% python3 -q
>>> import numpy as np
>>> from numpy import linalg as LA
>>> np.set_printoptions(precision=2, suppress=True, linewidth=200)
>>> tidy = lambda a: np.round(a, 2) + 0
>>> X = np.array([[0, 0, -7, -21], [0, 0, 5, 15], [0, 0, -9, -27], [0, 0, 9, 27]])
>>> LA.matrix_power(X, 2)
array([[   0,    0, -126, -378],
       [   0,    0,   90,  270],
       [   0,    0, -162, -486],
       [   0,    0,  162,  486]])
>>> (X - X.T) / 2
array([[  0. ,   0. ,  -3.5, -10.5],
       [  0. ,   0. ,   2.5,   7.5],
       [  3.5,  -2.5,   0. , -18. ],
       [ 10.5,  -7.5,  18. ,   0. ]])
>>> tidy(LA.det(X))
np.float64(0.0)
>>> J = np.array([[2.0, -2.0, 1.0, 0.0, -1.0],
...     [0.0, 2.0, -2.0, -2.0, 2.0],
...     [0.0, -2.0, -1.0, 1.0, 0.0],
...     [0.0, 2.0, 2.0, 2.0, 2.0],
...     [0.0, -2.0, 0.0, 0.0, -2.0]])
>>> proj = np.triu(np.array([[3, -3, 1, -3, -2],
...     [-1, -3, 0, 0, 3],
...     [-1, -1, 1, 3, 2],
...     [3, -1, -1, 2, -1],
...     [0, -1, 1, -1, 2]]), 1) + np.eye(5)
>>> other = proj @ J @ LA.inv(proj)
>>> other
array([[  2.,  -6.,  -2.,  13.,  30.],
       [  0.,  -4.,  -2.,   4.,  16.],
       [  0.,   0.,   5.,  -8., -16.],
       [  0.,   4.,   2.,  -4., -16.],
       [  0.,  -2.,   0.,   0.,   4.]])
>>> np.trace(other), np.trace(J)
(np.float64(3.0), np.float64(3.0))
>>> tidy(np.poly(other))
array([ 1., -3., -2.,  8.,  0.,  0.])
>>> np.kron(np.eye(2, dtype=int), other)
array([[  2.,  -6.,  -2.,  13.,  30.,   0.,  -0.,  -0.,   0.,   0.],
       [  0.,  -4.,  -2.,   4.,  16.,   0.,  -0.,  -0.,   0.,   0.],
       [  0.,   0.,   5.,  -8., -16.,   0.,   0.,   0.,  -0.,  -0.],
       [  0.,   4.,   2.,  -4., -16.,   0.,   0.,   0.,  -0.,  -0.],
       [  0.,  -2.,   0.,   0.,   4.,   0.,  -0.,   0.,   0.,   0.],
       [  0.,  -0.,  -0.,   0.,   0.,   2.,  -6.,  -2.,  13.,  30.],
       [  0.,  -0.,  -0.,   0.,   0.,   0.,  -4.,  -2.,   4.,  16.],
       [  0.,   0.,   0.,  -0.,  -0.,   0.,   0.,   5.,  -8., -16.],
       [  0.,   0.,   0.,  -0.,  -0.,   0.,   4.,   2.,  -4., -16.],
       [  0.,  -0.,   0.,   0.,   0.,   0.,  -2.,   0.,   0.,   4.]])
>>> tidy(np.poly(other))
array([ 1., -3., -2.,  8.,  0.,  0.])
>>> np.einsum("ii->", other)
np.float64(3.0)
